$ python3 -q
>>> import numpy as np
>>> import numpy.linalg as la
>>> np.set_printoptions(precision=2, suppress=True, linewidth=160)
>>> K = np.load("m.npy")
>>> K
array([[0, 2, 0],
       [0, 0, 2],
       [0, 0, 0]])
>>> B = np.array([[3, 1], [-2, 3]])
>>> Z = np.kron(B, K)
>>> print(Z)
[[ 0  6  0  0  2  0]
 [ 0  0  6  0  0  2]
 [ 0  0  0  0  0  0]
 [ 0 -4  0  0  6  0]
 [ 0  0 -4  0  0  6]
 [ 0  0  0  0  0  0]]
>>> np.abs(np.diag(la.qr(K)[1])) > 1e-9
array([False, False, False])
>>> np.allclose(K[:-1].T @ la.lstsq(K[:-1].T, K[-1])[0], K[-1])
True
>>> feats = np.load("dump.npy")
>>> feats
array([[ -2.3 ,  -6.32,   2.28,   5.02,   2.18],
       [  2.25,   3.18,  -3.72,  -4.47,  -0.66],
       [  2.54,   4.81,  -5.2 ,  -7.68,  -0.03],
       [ -7.71, -11.44,   4.07,   0.5 ,  11.07],
       [  3.07,   6.35,   1.27,   3.65,  -7.63],
       [  2.14,   3.79,  -6.47, -11.04,   2.72],
       [  8.15,  11.57,  -4.07,   0.37, -12.04],
       [  3.15,   7.46,  -4.86,  -8.68,  -1.32],
       [  2.41,   5.22,  -0.29,   0.57,  -4.88],
       [ -1.98,  -0.19,   0.82,  -2.71,   2.79],
       [  4.7 ,   7.27,  -1.89,   0.89,  -7.73],
       [  7.43,   8.83,  -4.3 ,   1.02, -10.59],
       [  2.19,   3.89,  -6.51, -10.86,   2.83],
       [  6.54,  10.45,  -1.57,   3.08, -11.86],
       [  2.59,   2.36,   3.2 ,   9.35,  -8.3 ],
       [  1.89,   8.03,  -3.56,  -9.12,  -0.69],
       [ -8.29,  -9.93,   2.97,  -4.31,  13.16],
       [ -7.67,  -9.9 ,   2.52,  -3.46,  12.61],
       [  4.05,   6.47,  -7.29,  -9.86,  -0.55],
       [  3.96,   6.73,   1.43,   6.13,  -9.85],
       [  5.09,   8.81,  -3.32,  -2.4 ,  -7.22],
       [ -4.07,  -4.07,  -1.22,  -7.45,   9.22],
       [ -4.58, -10.89,   3.54,   5.42,   6.34],
       [ -1.66,  -1.16,   2.75,   2.71,  -0.08],
       [ -0.89,   2.56,   0.75,  -2.91,   0.63],
       [  3.33,   9.39,  -5.78, -11.06,  -1.62],
       [  5.97,   9.43,  -2.84,  -0.34,  -9.25]])
>>> d = la.norm(feats[:, None] - feats[None], axis=-1)
>>> d[20].round(6).argsort(kind="stable")[:4]
array([20, 26, 10, 11])
>>> la.matrix_rank(d ** 2)
np.int64(7)
>>> d[:5, :5]
array([[ 0.  , 15.65, 19.22, 12.58, 16.99],
       [15.65,  0.  ,  3.95, 23.15, 12.25],
       [19.22,  3.95,  0.  , 25.4 , 15.19],
       [12.58, 23.15, 25.4 ,  0.  , 28.29],
       [16.99, 12.25, 15.19, 28.29,  0.  ]])
>>> d.shape
(27, 27)
>>> cov = np.cov(feats, rowvar=False)
>>> np.polyfit(feats[:, 1], feats[:, 4], 1)
array([-0.9 ,  1.28])
>>> la.eigvalsh(cov)[::-1]
array([120.87,  49.33,   2.04,   0.01,   0.01])
>>> feats.std(axis=0)
array([4.5 , 6.9 , 3.5 , 5.75, 7.26])
>>> cov.shape
(5, 5)
>>> np.median(feats, axis=0)
array([ 2.41,  4.81, -1.57, -2.4 , -0.66])
>>> print(np.round(np.corrcoef(feats[:, 1], feats[:, 4])[0, 1], 2))
-0.86
>>> np.corrcoef(feats.T)
array([[ 1.  ,  0.96, -0.65,  0.01, -0.92],
       [ 0.96,  1.  , -0.69, -0.16, -0.86],
       [-0.65, -0.69,  1.  ,  0.72,  0.31],
       [ 0.01, -0.16,  0.72,  1.  , -0.37],
       [-0.92, -0.86,  0.31, -0.37,  1.  ]])
>>> np.argwhere(np.triu(np.abs(np.corrcoef(feats.T)) > 0.8, 1))
array([[0, 1],
       [0, 4],
       [1, 4]])
>>> B = np.array([[1, 2, 1], [-3, 1, 3], [3, 1, -1], [-1, -1, 1], [1, 0, 1]])
>>> print(np.vstack([feats, B.T]).shape)
(30, 5)
>>> np.einsum("ij->j", feats)
array([ 32.3 ,  72.7 , -37.29, -57.64, -30.75])
>>> data = np.array([[3, 3, 2, 2, 1],
...     [0, 3, 0, 2, 0],
...     [0, 0, 2, 3, 3],
...     [0, 0, 0, 1, 3],
...     [0, 0, 0, 0, 3]])
>>> np.einsum("ij,ji->", data, data)
np.int64(32)
>>> la.eigvals(data)
array([3., 3., 2., 1., 3.])
>>> np.einsum("ii->", data)
np.int64(12)
>>> print(round(la.det(2 * data), 2), round(la.det(data), 2))
1728.0 54.0
>>> round(float(la.det(data.T)), 2)
54.0
>>> B = la.inv(data)
>>> print(np.round(la.inv(B), 2) + 0)
[[3. 3. 2. 2. 1.]
 [0. 3. 0. 2. 0.]
 [0. 0. 2. 3. 3.]
 [0. 0. 0. 1. 3.]
 [0. 0. 0. 0. 3.]]
>>> B
array([[ 0.33, -0.33, -0.33,  1.  , -0.78],
       [ 0.  ,  0.33,  0.  , -0.67,  0.67],
       [ 0.  ,  0.  ,  0.5 , -1.5 ,  1.  ],
       [ 0.  ,  0.  ,  0.  ,  1.  , -1.  ],
       [ 0.  ,  0.  ,  0.  ,  0.  ,  0.33]])
>>> np.round(la.slogdet(data)[0], 2)
np.float64(1.0)
>>> round(la.det(data) * la.det(B), 2)
np.float64(1.0)
>>> la.det(data) * B
array([[ 18., -18., -18.,  54., -42.],
       [  0.,  18.,   0., -36.,  36.],
       [  0.,   0.,  27., -81.,  54.],
       [  0.,   0.,   0.,  54., -54.],
       [  0.,   0.,   0.,   0.,  18.]])
>>> w, vecs = la.eig(B)
>>> np.sort(la.eigvals(B.T))
array([0.33, 0.33, 0.33, 0.5 , 1.  ])
>>> B @ vecs[:, 0] - w[0] * vecs[:, 0]
array([0., 0., 0., 0., 0.])
>>> np.sort(la.eigvals(B @ B))
array([0.11, 0.11, 0.11, 0.25, 1.  ])
>>> w
array([0.33, 0.33, 0.5 , 1.  , 0.33])
>>> np.sort(la.eigvals(la.inv(B)))
array([1., 2., 3., 3., 3.])
>>> E = np.loadtxt("test19.csv", delimiter=",")
>>> E
array([[0., 1., 0., 3., 3., 0.],
       [0., 0., 0., 3., 2., 3.],
       [0., 0., 0., 3., 1., 1.],
       [0., 0., 0., 0., 1., 3.],
       [0., 0., 0., 0., 0., 3.],
       [0., 0., 0., 0., 0., 0.]])
>>> U, s, vt = la.svd(E)
>>> vecs = vt[:(s > 1e-8).sum()]
>>> rng = np.random.default_rng(70)
>>> vec = E[5] + -1 * E[0] + rng.integers(2) * np.eye(6)[2]
>>> vec
array([ 0., -1.,  1., -3., -3.,  0.])
>>> print(np.allclose(vecs.T @ vecs @ vec, vec))
False
>>> print(round(la.norm(vec - vecs.T @ vecs @ vec), 2))
1.0
>>> la.matrix_rank(np.vstack([E, vec]))
np.int64(5)
>>> np.round(vecs.T @ vecs, 2) + 0
array([[0., 0., 0., 0., 0., 0.],
       [0., 1., 0., 0., 0., 0.],
       [0., 0., 0., 0., 0., 0.],
       [0., 0., 0., 1., 0., 0.],
       [0., 0., 0., 0., 1., 0.],
       [0., 0., 0., 0., 0., 1.]])
>>> mat = np.array([[-8.05, -5.69, -1.72],
...     [9.41, 3.26, -0.93],
...     [-0.71, 9.3, -3.6],
...     [-4.41, -7.95, 4.17],
...     [-8.53, 1.39, 5.03],
...     [5.66, 7.99, 2.02],
...     [8.1, -5.7, 1.41],
...     [-6.23, -4.49, -6.4],
...     [-2.61, 4.95, -8.29],
...     [-3.43, -1.19, -9.32],
...     [-2.45, 4.61, -8.53],
...     [-0.54, -2.09, -9.76],
...     [-7.24, -6.18, 3.06]])
>>> U, s, vt = la.svd(mat, full_matrices=False)
>>> U.shape, s.shape, vt.shape
((13, 3), (3,), (3, 3))
>>> round(float(np.sqrt((s ** 2).sum())), 2), round(float(la.norm(mat)), 2)
(36.06, 36.06)
>>> np.allclose(U * s @ vt, mat)
True
>>> print((s > 1e-8).sum())
3
>>> J = np.loadtxt("data.csv", delimiter=",")
>>> J
array([[ 14.18,  -1.58, -12.58,   3.22],
       [ -4.71,   0.55,   4.07,  -0.99],
       [-10.98,   1.31,   9.74,  -2.39],
       [ -1.18,   0.14,   1.05,  -0.36],
       [ -3.06,   0.37,   2.68,  -0.57],
       [  7.37,  -0.71,  -6.52,   1.54],
       [-10.74,   1.17,   9.59,  -2.43],
       [  7.22,  -0.87,  -6.44,   1.58],
       [ -2.11,   0.22,   1.87,  -0.36],
       [ 10.66,  -1.21,  -9.51,   2.41],
       [  7.99,  -0.97,  -7.17,   1.71],
       [-12.61,   1.49,  11.28,  -2.78],
       [ -8.81,   0.95,   7.85,  -1.99],
       [ -1.94,   0.29,   1.63,  -0.41],
       [  7.55,  -0.94,  -6.81,   1.68],
       [ -7.44,   0.88,   6.69,  -1.64],
       [  9.25,  -1.07,  -8.28,   2.05],
       [  4.49,  -0.56,  -3.95,   0.91],
       [ 15.82,  -1.78, -14.12,   3.53],
       [  0.13,   0.02,  -0.02,  -0.02],
       [-24.55,   2.79,  21.79,  -5.45],
       [-18.25,   1.99,  16.24,  -4.03],
       [  6.03,  -0.76,  -5.57,   1.41],
       [ 14.08,  -1.59, -12.57,   3.14]])
>>> t3 = np.stack([J, 5 * J, J[::-1]])
>>> la.norm(t3, axis=(1, 2))
array([ 69.96, 349.8 ,  69.96])
>>> np.einsum("bij,cij->bc", t3, t3)
array([[  4894.35,  24471.76,   2701.2 ],
       [ 24471.76, 122358.82,  13506.02],
       [  2701.2 ,  13506.02,   4894.35]])
>>> print(la.matrix_rank(t3.reshape(3, -1)))
2
>>> la.matrix_rank(J, rtol=0.1)
np.int64(1)
>>> print(round(np.log10(la.cond(J))))
3
>>> la.cond(J) > 100
np.True_
>>> Xc = J - J.mean(axis=0)
>>> U, s, vt = la.svd(Xc, full_matrices=False)
>>> np.abs(vt[-1])
array([0.4 , 0.48, 0.63, 0.46])
>>> print(np.searchsorted(np.cumsum(s ** 2) / (s ** 2).sum(), 0.9) + 1)
1
>>> np.round(s ** 2 / (s ** 2).sum(), 2) + 0
array([1., 0., 0., 0.])
>>> s
array([69.96,  0.29,  0.27,  0.19])
>>> np.round(Xc.mean(axis=0), 2) + 0
array([0., 0., 0., 0.])
>>> round((s ** 2).sum() ** 2 / (s ** 4).sum(), 2)
np.float64(1.0)
>>> print(K - K[0])
[[ 0  0  0]
 [ 0 -2  2]
 [ 0 -2  0]]
>>> np.diff(K, axis=0)
array([[ 0, -2,  2],
       [ 0,  0, -2]])
>>> np.abs(K).max()
np.int64(2)
>>> K.shape
(3, 3)
>>> print(np.unravel_index(np.abs(K).argmax(), K.shape))
(np.int64(0), np.int64(1))
>>> K.sum(axis=0)
array([0, 2, 2])
>>> print(K.sum(axis=1))
[2 2 0]
>>> round(float(la.norm(K)), 2)
2.83
>>> B = np.c_[J[:, :1] @ np.array([[1]]), np.array([-2, -9, 4, 4, -3, -9, -8, 3, -8, 9, 3, -1, -8, 8, 2, 1, 2, 5, -6, 2, 6, 1, -6, -4])]
>>> B
array([[ 14.18,  -2.  ],
       [ -4.71,  -9.  ],
       [-10.98,   4.  ],
       [ -1.18,   4.  ],
       [ -3.06,  -3.  ],
       [  7.37,  -9.  ],
       [-10.74,  -8.  ],
       [  7.22,   3.  ],
       [ -2.11,  -8.  ],
       [ 10.66,   9.  ],
       [  7.99,   3.  ],
       [-12.61,  -1.  ],
       [ -8.81,  -8.  ],
       [ -1.94,   8.  ],
       [  7.55,   2.  ],
       [ -7.44,   1.  ],
       [  9.25,   2.  ],
       [  4.49,   5.  ],
       [ 15.82,  -6.  ],
       [  0.13,   2.  ],
       [-24.55,   6.  ],
       [-18.25,   1.  ],
       [  6.03,  -6.  ],
       [ 14.08,  -4.  ]])
>>> np.round(la.lstsq(J, B[:, 0])[0], 2) + 0
array([1., 0., 0., 0.])
>>> print(la.norm(la.qr(J)[0].T @ B, axis=0) ** 2 / ((B ** 2).sum(axis=0) + 1e-12))
[1.   0.04]
>>> print(la.matrix_rank(np.c_[J, B]))
5
